>>> import numpy as np
>>> from numpy import linalg as LA
>>> np.set_printoptions(precision=2, suppress=True, linewidth=140, sign=" ")
>>> rnd = lambda a: np.round(a, 2) + 0
>>> mat = np.load("run9.npy")
>>> mat
array([[ 5.,  1.,  1.,  1.,  1.,  1.,  1.,  1.,  1.],
       [ 1.,  5.,  1.,  1.,  1.,  1.,  1.,  1.,  1.],
       [ 1.,  1.,  5.,  1.,  1.,  1.,  1.,  1.,  1.],
       [ 1.,  1.,  1.,  5.,  1.,  1.,  1.,  1.,  1.],
       [ 1.,  1.,  1.,  1.,  5.,  1.,  1.,  1.,  1.],
       [ 1.,  1.,  1.,  1.,  1.,  5.,  1.,  1.,  1.],
       [ 1.,  1.,  1.,  1.,  1.,  1.,  5.,  1.,  1.],
       [ 1.,  1.,  1.,  1.,  1.,  1.,  1.,  5.,  1.],
       [ 1.,  1.,  1.,  1.,  1.,  1.,  1.,  1.,  5.]])
>>> x = np.array([3, 2, 2, 0, 2, 2, 2, 0, 2])
>>> y = mat @ x
>>> y
array([ 27.,  23.,  23.,  15.,  23.,  23.,  23.,  15.,  23.])
>>> rnd(LA.solve(mat, y + mat[:, 4]))
array([ 3.,  2.,  2.,  0.,  3.,  2.,  2.,  0.,  2.])
>>> rnd(LA.solve(mat, mat[:, 2]))
array([ 0.,  0.,  1.,  0.,  0.,  0.,  0.,  0.,  0.])
>>> rnd(LA.solve(mat, 5 * y))
array([ 15.,  10.,  10.,   0.,  10.,  10.,  10.,   0.,  10.])
>>> (mat + mat.T) / 2
array([[ 5.,  1.,  1.,  1.,  1.,  1.,  1.,  1.,  1.],
       [ 1.,  5.,  1.,  1.,  1.,  1.,  1.,  1.,  1.],
       [ 1.,  1.,  5.,  1.,  1.,  1.,  1.,  1.,  1.],
       [ 1.,  1.,  1.,  5.,  1.,  1.,  1.,  1.,  1.],
       [ 1.,  1.,  1.,  1.,  5.,  1.,  1.,  1.,  1.],
       [ 1.,  1.,  1.,  1.,  1.,  5.,  1.,  1.,  1.],
       [ 1.,  1.,  1.,  1.,  1.,  1.,  5.,  1.,  1.],
       [ 1.,  1.,  1.,  1.,  1.,  1.,  1.,  5.,  1.],
       [ 1.,  1.,  1.,  1.,  1.,  1.,  1.,  1.,  5.]])
>>> rnd(LA.matrix_power(mat, 3))
array([[ 301.,  237.,  237.,  237.,  237.,  237.,  237.,  237.,  237.],
       [ 237.,  301.,  237.,  237.,  237.,  237.,  237.,  237.,  237.],
       [ 237.,  237.,  301.,  237.,  237.,  237.,  237.,  237.,  237.],
       [ 237.,  237.,  237.,  301.,  237.,  237.,  237.,  237.,  237.],
       [ 237.,  237.,  237.,  237.,  301.,  237.,  237.,  237.,  237.],
       [ 237.,  237.,  237.,  237.,  237.,  301.,  237.,  237.,  237.],
       [ 237.,  237.,  237.,  237.,  237.,  237.,  301.,  237.,  237.],
       [ 237.,  237.,  237.,  237.,  237.,  237.,  237.,  301.,  237.],
       [ 237.,  237.,  237.,  237.,  237.,  237.,  237.,  237.,  301.]])
>>> rnd(LA.det(mat))
np.float64(851968.0)
>>> mat @ mat
array([[ 33.,  17.,  17.,  17.,  17.,  17.,  17.,  17.,  17.],
       [ 17.,  33.,  17.,  17.,  17.,  17.,  17.,  17.,  17.],
       [ 17.,  17.,  33.,  17.,  17.,  17.,  17.,  17.,  17.],
       [ 17.,  17.,  17.,  33.,  17.,  17.,  17.,  17.,  17.],
       [ 17.,  17.,  17.,  17.,  33.,  17.,  17.,  17.,  17.],
       [ 17.,  17.,  17.,  17.,  17.,  33.,  17.,  17.,  17.],
       [ 17.,  17.,  17.,  17.,  17.,  17.,  33.,  17.,  17.],
       [ 17.,  17.,  17.,  17.,  17.,  17.,  17.,  33.,  17.],
       [ 17.,  17.,  17.,  17.,  17.,  17.,  17.,  17.,  33.]])
>>> np.trace(mat)
np.float64(45.0)
>>> rnd(np.sort(np.abs(LA.eigvals(mat))))
array([  4.,   4.,   4.,   4.,   4.,   4.,   4.,   4.,  13.])
